% python3 -q
>>> import numpy as np
>>> np.set_printoptions(suppress=True, linewidth=140)
>>> m1 = np.array([[1, 5, 4, 2],
...     [1, 3, 0, 0],
...     [4, 5, 3, 0],
...     [1, 1, 3, 4],
...     [1, 4, 0, 2],
...     [5, 4, 2, 5],
...     [2, 5, 1, 4],
...     [2, 0, 5, 5],
...     [5, 1, 0, 4],
...     [2, 5, 5, 1],
...     [5, 0, 5, 4],
...     [4, 2, 1, 1],
...     [1, 4, 2, 0]])
>>> m1[-1] = m1[0] + -2 * m1[1]
>>> print(m1)
[[ 1  5  4  2]
 [ 1  3  0  0]
 [ 4  5  3  0]
 [ 1  1  3  4]
 [ 1  4  0  2]
 [ 5  4  2  5]
 [ 2  5  1  4]
 [ 2  0  5  5]
 [ 5  1  0  4]
 [ 2  5  5  1]
 [ 5  0  5  4]
 [ 4  2  1  1]
 [-1 -1  4  2]]
>>> other = np.array([[-2, 8, -3], [-1, 5, 5], [-2, 3, 5], [-8, -2, -1]])
>>> print(np.einsum("ik,kj->ji", m1, other))
[[-31  -5 -19 -41 -22 -58 -43 -54 -43 -27 -52 -20 -21]
 [ 41  23  66  14  24  56  36  21  37  54  47  43  -5]
 [ 40  12  28  13  15  10  20  14 -14  43   6   2  16]]
>>> print(other.T @ m1.T)
[[-31  -5 -19 -41 -22 -58 -43 -54 -43 -27 -52 -20 -21]
 [ 41  23  66  14  24  56  36  21  37  54  47  43  -5]
 [ 40  12  28  13  15  10  20  14 -14  43   6   2  16]]
>>> ang = np.radians(45)
>>> r_ = np.eye(4)
>>> r_[0, 0] = r_[1, 1] = np.cos(ang)
>>> r_[0, 1], r_[1, 0] = -np.sin(ang), np.sin(ang)
>>> print(r_.round(2))
[[ 0.71 -0.71  0.    0.  ]
 [ 0.71  0.71  0.    0.  ]
 [ 0.    0.    1.    0.  ]
 [ 0.    0.    0.    1.  ]]
>>> other = m1 @ r_.T
>>> print(np.round(np.linalg.svd(m1, compute_uv=False), 2), np.round(np.linalg.svd(other, compute_uv=False), 2))
[19.51  8.73  7.06  4.91] [19.51  8.73  7.06  4.91]
>>> print(np.round(np.abs(other - m1).max(axis=0), 2))
[4.71 3.54 0.   0.  ]
>>> print(np.allclose(np.linalg.norm(m1, axis=1), np.linalg.norm(other, axis=1)))
True
>>> print(np.allclose(m1 @ m1.T, other @ other.T))
True
>>> X = np.loadtxt("x.csv", delimiter=",")
>>> print(X.round(2))
[[-0.71 -0.3   0.16  0.32  0.4   0.36]
 [ 0.24 -0.79 -0.4  -0.28  0.26 -0.05]
 [-0.24  0.3  -0.68  0.28  0.29 -0.49]
 [-0.16 -0.11  0.55 -0.23  0.25 -0.74]
 [-0.31  0.33 -0.16 -0.82  0.2   0.23]
 [ 0.51  0.26  0.17  0.12  0.77  0.2 ]]
>>> x0 = np.array([2, -2, 3, 0, -1, -3])
>>> print(np.round(X.T @ (X @ x0), 2) + 0)
[ 2. -2.  3.  0. -1. -3.]
>>> print(round(float(np.linalg.norm(x0)), 2), round(np.linalg.norm(X @ x0), 2))
5.2 5.2
>>> W0 = np.load("dump.npy")
>>> print(W0.round(2))
[[ 1.    0.    0.    0.    0.    0.    0.    0.    0.    0.    0.    0.    0.    0.  ]
 [ 0.    1.    0.    0.    0.    0.    0.    0.    0.    0.    0.    0.    0.    0.  ]
 [ 0.    0.    1.    0.    0.    0.    0.    0.    0.    0.    0.    0.    0.    0.  ]
 [ 0.    0.    0.    1.    0.    0.    0.    0.    0.    0.    0.    0.    0.    0.  ]
 [ 0.    0.    0.    0.    1.    0.    0.    0.    0.    0.    0.    0.    0.    0.  ]
 [ 0.    0.    0.    0.    0.    1.    0.    0.    0.    0.    0.    0.    0.    0.  ]
 [ 0.    0.    0.    0.    0.    0.    1.    0.    0.    0.    0.    0.    0.    0.  ]
 [ 0.    0.    0.    0.    0.    0.    0.    0.71  0.    0.    0.71  0.    0.    0.  ]
 [ 0.    0.    0.    0.    0.    0.    0.    0.    1.    0.    0.    0.    0.    0.  ]
 [ 0.    0.    0.    0.    0.    0.    0.    0.    0.    1.    0.    0.    0.    0.  ]
 [ 0.    0.    0.    0.    0.    0.    0.   -0.71  0.    0.    0.71  0.    0.    0.  ]
 [ 0.    0.    0.    0.    0.    0.    0.    0.    0.    0.    0.    1.    0.    0.  ]
 [ 0.    0.    0.    0.    0.    0.    0.    0.    0.    0.    0.    0.    1.    0.  ]
 [ 0.    0.    0.    0.    0.    0.    0.    0.    0.    0.    0.    0.    0.    1.  ]]
>>> x0 = np.array([1, 3, 0, 3, 1, 0, 1, 3, 0, 0, 1, 2, 2, 1])
>>> print(14 - np.linalg.matrix_rank(W0 - np.eye(14), tol=1e-8))
12
>>> print([p for p in range(1, 25) if np.allclose(np.linalg.matrix_power(W0, p), np.eye(14))])
[8, 16, 24]
>>> print(np.round(np.linalg.norm(x0), 2), round(np.linalg.norm(W0 @ x0), 2))
6.32 6.32
>>> arr = np.loadtxt("a.csv", delimiter=",")
>>> print(arr.round(2) + 0)
[[-0.29  0.25 -0.33  0.4   0.46  0.45 -0.04  0.37 -0.13 -0.14 -0.02]
 [-0.25 -0.11  0.05  0.03 -0.37 -0.06  0.36  0.45  0.41 -0.44  0.3 ]
 [-0.29 -0.6  -0.42 -0.18  0.31 -0.26  0.17 -0.22 -0.19 -0.26 -0.06]
 [-0.04 -0.03  0.31 -0.18 -0.2  -0.03 -0.05  0.41 -0.66 -0.27 -0.39]
 [ 0.25  0.37 -0.42 -0.37 -0.07  0.1   0.51 -0.01  0.12 -0.05 -0.43]
 [-0.11 -0.23  0.14 -0.02  0.26 -0.22 -0.1   0.42  0.45  0.36 -0.53]
 [ 0.47  0.02 -0.47 -0.05  0.   -0.41 -0.31  0.45 -0.1   0.03  0.29]
 [-0.22  0.25 -0.15 -0.09 -0.17 -0.11 -0.62 -0.22  0.28 -0.48 -0.28]
 [ 0.47  0.02  0.25  0.49  0.3  -0.27  0.19 -0.13  0.08 -0.46 -0.19]
 [-0.36  0.54  0.19 -0.21  0.35 -0.54  0.16  0.   -0.1   0.05  0.21]
 [-0.25  0.09 -0.27  0.58 -0.45 -0.35  0.14 -0.1  -0.17  0.27 -0.22]]
>>> x0 = np.array([1, -1, 3, -2, 3, 3, -1, -1, 1, 1, -2])
>>> print(np.round(arr.T @ (arr @ x0), 2))
[ 1. -1.  3. -2.  3.  3. -1. -1.  1.  1. -2.]
>>> print(np.round(np.sort(np.abs(np.degrees(np.angle(np.linalg.eigvals(arr))))), 2))
[  0.    55.21  55.21  88.64  88.64 115.07 115.07 135.97 135.97 155.55 155.55]
>>> print(np.round(np.abs(np.linalg.eigvals(arr)), 2))
[1. 1. 1. 1. 1. 1. 1. 1. 1. 1. 1.]
>>> print([p for p in range(1, 25) if np.allclose(np.linalg.matrix_power(arr, p), np.eye(11))])
[]
>>> print(round(np.linalg.det(arr), 2))
1.0
>>> print(11 - np.linalg.matrix_rank(arr - np.eye(11), tol=1e-8))
1
